$ ipython --no-banner

In [1]: import numpy as np

In [2]: import numpy.linalg as la

In [3]: np.set_printoptions(precision=2, suppress=True, linewidth=120)

In [4]: rnd = lambda a: np.round(a, 2) + 0

In [5]: W0 = np.load("run2.npy")

In [6]: rnd(W0)
Out[6]: 
array([[  5.25,  -9.75,  12.8 ,  10.12,  -3.32,   0.48],
       [ -6.64,  -6.03,  10.03,  13.9 ,  -1.28,  -4.9 ],
       [ -6.79,   9.87, -12.64,  -9.11,   3.48,  -1.27],
       [ 15.34,  -7.52,   7.45,  -0.92,  -3.44,   6.31],
       [-13.9 ,   8.64,  -9.36,  -1.82,   3.66,  -5.29],
       [ -5.93,   9.81, -12.75,  -9.69,   3.39,  -0.83],
       [-15.59,   7.22,  -6.97,   1.55,   3.37,  -6.51],
       [ -9.6 ,   9.82, -11.97,  -6.86,   3.68,  -2.75],
       [ 16.36,  -3.98,   2.17,  -6.86,  -2.46,   7.67],
       [ 12.8 ,  -9.14,  10.31,   3.4 ,  -3.73,   4.59]])

In [7]: Uu, sv, Vh = la.svd(W0)

In [8]: V = Vh[:(sv > 1e-8).sum()]

In [9]: rng = np.random.default_rng(28)

In [10]: x = W0[7] + 2 * W0[6] + rng.integers(2) * np.eye(6)[1]

In [11]: rnd(x)
Out[11]: array([-40.78,  25.25, -25.91,  -3.76,  10.42, -15.78])

In [12]: rnd(np.diag(V.T @ V))
Out[12]: array([0.67, 0.24, 0.41, 0.48, 0.03, 0.15])

In [13]: rnd(V.T @ V)
Out[13]: 
array([[ 0.67, -0.19,  0.13, -0.24, -0.11,  0.31],
       [-0.19,  0.24, -0.31, -0.21,  0.09, -0.05],
       [ 0.13, -0.31,  0.41,  0.34, -0.1 ,  0.  ],
       [-0.24, -0.21,  0.34,  0.48, -0.04, -0.17],
       [-0.11,  0.09, -0.1 , -0.04,  0.03, -0.04],
       [ 0.31, -0.05,  0.  , -0.17, -0.04,  0.15]])

In [14]: np.allclose(V.T @ V @ x, x)
Out[14]: False

In [15]: la.matrix_rank(np.vstack([W0, x]))
Out[15]: np.int64(3)

In [16]: np.unique(W0.round(6), axis=0).shape
Out[16]: (10, 6)

In [17]: np.allclose(W0[:-1].T @ la.lstsq(W0[:-1].T, W0[-1])[0], W0[-1])
Out[17]: True

In [18]: np.abs(np.diag(la.qr(W0)[1])) > 1e-9
Out[18]: array([ True,  True, False, False, False, False])

In [19]: E = np.load("layer7.npy")

In [20]: E
Out[20]: 
array([[6., 0., 5., 5., 0., 0., 5., 0., 5., 5.],
       [0., 6., 0., 0., 5., 5., 0., 5., 0., 0.],
       [5., 0., 6., 5., 0., 0., 5., 0., 5., 5.],
       [5., 0., 5., 6., 0., 0., 5., 0., 5., 5.],
       [0., 5., 0., 0., 6., 5., 0., 5., 0., 0.],
       [0., 5., 0., 0., 5., 6., 0., 5., 0., 0.],
       [5., 0., 5., 5., 0., 0., 6., 0., 5., 5.],
       [0., 5., 0., 0., 5., 5., 0., 6., 0., 0.],
       [5., 0., 5., 5., 0., 0., 5., 0., 6., 5.],
       [5., 0., 5., 5., 0., 0., 5., 0., 5., 6.]])

In [21]: r0 = np.array([0, -3, 5, 1, 2, 0, -4, 1, 1, 1])

In [22]: other = E + np.outer(r0, np.eye(10)[1])

In [23]: la.matrix_rank(other - E)
Out[23]: np.int64(1)

In [24]: la.matrix_rank(la.inv(other) - la.inv(E), tol=1e-8)
Out[24]: np.int64(1)

In [25]: w, V = la.eigh(E)

In [26]: x = np.array([0, 0, 3, 3, 3, 1, 4, 4, 4, 1])

In [27]: rnd(la.eigvalsh(E[1:, 1:]))
Out[27]: array([ 1.,  1.,  1.,  1.,  1.,  1.,  1., 21., 26.])

In [28]: rnd(V * np.abs(w) @ V.T)
Out[28]: 
array([[6., 0., 5., 5., 0., 0., 5., 0., 5., 5.],
       [0., 6., 0., 0., 5., 5., 0., 5., 0., 0.],
       [5., 0., 6., 5., 0., 0., 5., 0., 5., 5.],
       [5., 0., 5., 6., 0., 0., 5., 0., 5., 5.],
       [0., 5., 0., 0., 6., 5., 0., 5., 0., 0.],
       [0., 5., 0., 0., 5., 6., 0., 5., 0., 0.],
       [5., 0., 5., 5., 0., 0., 6., 0., 5., 5.],
       [0., 5., 0., 0., 5., 5., 0., 6., 0., 0.],
       [5., 0., 5., 5., 0., 0., 5., 0., 6., 5.],
       [5., 0., 5., 5., 0., 0., 5., 0., 5., 6.]])

In [29]: x @ E @ x
Out[29]: np.float64(1522.0)

In [30]: np.abs(E).sum(axis=1).max(), rnd(np.abs(w).max())
Out[30]: (np.float64(31.0), np.float64(31.0))

In [31]: rnd(V * np.maximum(w, 0) @ V.T)
Out[31]: 
array([[6., 0., 5., 5., 0., 0., 5., 0., 5., 5.],
       [0., 6., 0., 0., 5., 5., 0., 5., 0., 0.],
       [5., 0., 6., 5., 0., 0., 5., 0., 5., 5.],
       [5., 0., 5., 6., 0., 0., 5., 0., 5., 5.],
       [0., 5., 0., 0., 6., 5., 0., 5., 0., 0.],
       [0., 5., 0., 0., 5., 6., 0., 5., 0., 0.],
       [5., 0., 5., 5., 0., 0., 6., 0., 5., 5.],
       [0., 5., 0., 0., 5., 5., 0., 6., 0., 0.],
       [5., 0., 5., 5., 0., 0., 5., 0., 6., 5.],
       [5., 0., 5., 5., 0., 0., 5., 0., 5., 6.]])

In [32]: other = E[0, 0] * E[1:] - np.outer(E[1:, 0], E[0])

In [33]: other
Out[33]: 
array([[ 0., 36.,  0.,  0., 30., 30.,  0., 30.,  0.,  0.],
       [ 0.,  0., 11.,  5.,  0.,  0.,  5.,  0.,  5.,  5.],
       [ 0.,  0.,  5., 11.,  0.,  0.,  5.,  0.,  5.,  5.],
       [ 0., 30.,  0.,  0., 36., 30.,  0., 30.,  0.,  0.],
       [ 0., 30.,  0.,  0., 30., 36.,  0., 30.,  0.,  0.],
       [ 0.,  0.,  5.,  5.,  0.,  0., 11.,  0.,  5.,  5.],
       [ 0., 30.,  0.,  0., 30., 30.,  0., 36.,  0.,  0.],
       [ 0.,  0.,  5.,  5.,  0.,  0.,  5.,  0., 11.,  5.],
       [ 0.,  0.,  5.,  5.,  0.,  0.,  5.,  0.,  5., 11.]])

In [34]: np.flatnonzero(~other.round(6).any(axis=1))
Out[34]: array([], dtype=int64)

In [35]: rnd(E[:, 0] / E[0, 0])
Out[35]: array([1.  , 0.  , 0.83, 0.83, 0.  , 0.  , 0.83, 0.  , 0.83, 0.83])

In [36]: mat = np.load("dump.npy")

In [37]: mat
Out[37]: 
array([[-2,  1,  0,  0,  0,  0],
       [-3,  5,  0,  0,  0,  0],
       [-2,  2,  0,  0,  0,  0],
       [ 0,  0, -2,  1,  0,  0],
       [ 0,  0, -3,  5,  0,  0],
       [ 0,  0, -2,  2,  0,  0],
       [ 0,  0,  0,  0, -2,  1],
       [ 0,  0,  0,  0, -3,  5],
       [ 0,  0,  0,  0, -2,  2]])

In [38]: other = mat / la.norm(mat, axis=1, keepdims=True)

In [39]: gram = other @ other.T

In [40]: (gram - 2 * np.eye(9)).round(6).argmax(axis=1)
Out[40]: array([2, 2, 1, 5, 5, 4, 8, 8, 7])

In [41]: np.argwhere(np.triu(np.abs(gram) > 0.95, 1))
Out[41]: 
array([[1, 2],
       [4, 5],
       [7, 8]])

In [42]: (np.abs(gram) > 0.9).astype(int)
Out[42]: 
array([[1, 0, 1, 0, 0, 0, 0, 0, 0],
       [0, 1, 1, 0, 0, 0, 0, 0, 0],
       [1, 1, 1, 0, 0, 0, 0, 0, 0],
       [0, 0, 0, 1, 0, 1, 0, 0, 0],
       [0, 0, 0, 0, 1, 1, 0, 0, 0],
       [0, 0, 0, 1, 1, 1, 0, 0, 0],
       [0, 0, 0, 0, 0, 0, 1, 0, 1],
       [0, 0, 0, 0, 0, 0, 0, 1, 1],
       [0, 0, 0, 0, 0, 0, 1, 1, 1]])

In [43]: np.degrees(np.arccos(np.clip(gram[1, 8], -1, 1)))
Out[43]: np.float64(90.0)

In [44]: rnd(la.norm(other, axis=1))
Out[44]: array([1., 1., 1., 1., 1., 1., 1., 1., 1.])

In [45]: other = mat / np.sqrt((mat ** 2).mean(axis=1, keepdims=True))

In [46]: la.matrix_rank(mat - mat.mean(axis=1, keepdims=True))
Out[46]: np.int64(5)

In [47]: rnd(other[4])
Out[47]: array([ 0.  ,  0.  , -1.26,  2.1 ,  0.  ,  0.  ])

In [48]: rnd(la.norm(other, axis=1))
Out[48]: array([2.45, 2.45, 2.45, 2.45, 2.45, 2.45, 2.45, 2.45, 2.45])

In [49]: rnd(mat - mat.mean(axis=1, keepdims=True))
Out[49]: 
array([[-1.83,  1.17,  0.17,  0.17,  0.17,  0.17],
       [-3.33,  4.67, -0.33, -0.33, -0.33, -0.33],
       [-2.  ,  2.  ,  0.  ,  0.  ,  0.  ,  0.  ],
       [ 0.17,  0.17, -1.83,  1.17,  0.17,  0.17],
       [-0.33, -0.33, -3.33,  4.67, -0.33, -0.33],
       [ 0.  ,  0.  , -2.  ,  2.  ,  0.  ,  0.  ],
       [ 0.17,  0.17,  0.17,  0.17, -1.83,  1.17],
       [-0.33, -0.33, -0.33, -0.33, -3.33,  4.67],
       [ 0.  ,  0.  ,  0.  ,  0.  , -2.  ,  2.  ]])

In [50]: other = np.c_[mat[:, :5] @ np.array([[2, -1, 0, 0, -1],
    ...:     [0, 0, 1, 0, 2],
    ...:     [-1, 0, 0, 2, 1],
    ...:     [-1, -2, 0, -1, 1],
    ...:     [2, 0, 2, 2, 2]]), np.array([-2, -3, -1, 1, -3, -2, 0, 3, 2])]

In [51]: other
Out[51]: 
array([[ -4,   2,   1,   0,   4,  -2],
       [ -6,   3,   5,   0,  13,  -3],
       [ -4,   2,   2,   0,   6,  -1],
       [  1,  -2,   0,  -5,  -1,   1],
       [ -2, -10,   0, -11,   2,  -3],
       [  0,  -4,   0,  -6,   0,  -2],
       [ -4,   0,  -4,  -4,  -4,   0],
       [ -6,   0,  -6,  -6,  -6,   3],
       [ -4,   0,  -4,  -4,  -4,   2]])

In [52]: la.matrix_rank(other)
Out[52]: np.int64(6)

In [53]: rnd(la.lstsq(mat, other[:, 0])[0])
Out[53]: array([ 2.,  0., -1., -1.,  2.,  0.])

In [54]: z = rng.integers(0, 2, 4)

In [55]: K = (z[:, None] == z) * 5 + np.eye(4)

In [56]: K
Out[56]: 
array([[6., 0., 5., 5.],
       [0., 6., 0., 0.],
       [5., 0., 6., 5.],
       [5., 0., 5., 6.]])

In [57]: w, V = la.eigh(K)

In [58]: x = np.array([1, 0, 0, 1])

In [59]: rnd(V * np.sqrt(w) @ V.T)
Out[59]: 
array([[2.  , 0.  , 1.  , 1.  ],
       [0.  , 2.45, 0.  , 0.  ],
       [1.  , 0.  , 2.  , 1.  ],
       [1.  , 0.  , 1.  , 2.  ]])

In [60]: rnd(V * np.maximum(w, 0) @ V.T)
Out[60]: 
array([[6., 0., 5., 5.],
       [0., 6., 0., 0.],
       [5., 0., 6., 5.],
       [5., 0., 5., 6.]])

In [61]: x @ K @ x / (x @ x), rnd(w[0]), rnd(w[-1])
Out[61]: (np.float64(11.0), np.float64(1.0), np.float64(16.0))

In [62]: np.abs(K).sum(axis=1).max(), rnd(np.abs(w).max())
Out[62]: (np.float64(16.0), np.float64(16.0))

In [63]: (np.sign(V[:, -1].round(6)) == np.sign(V[0, -1].round(6))).astype(int)
Out[63]: array([1, 0, 1, 1])
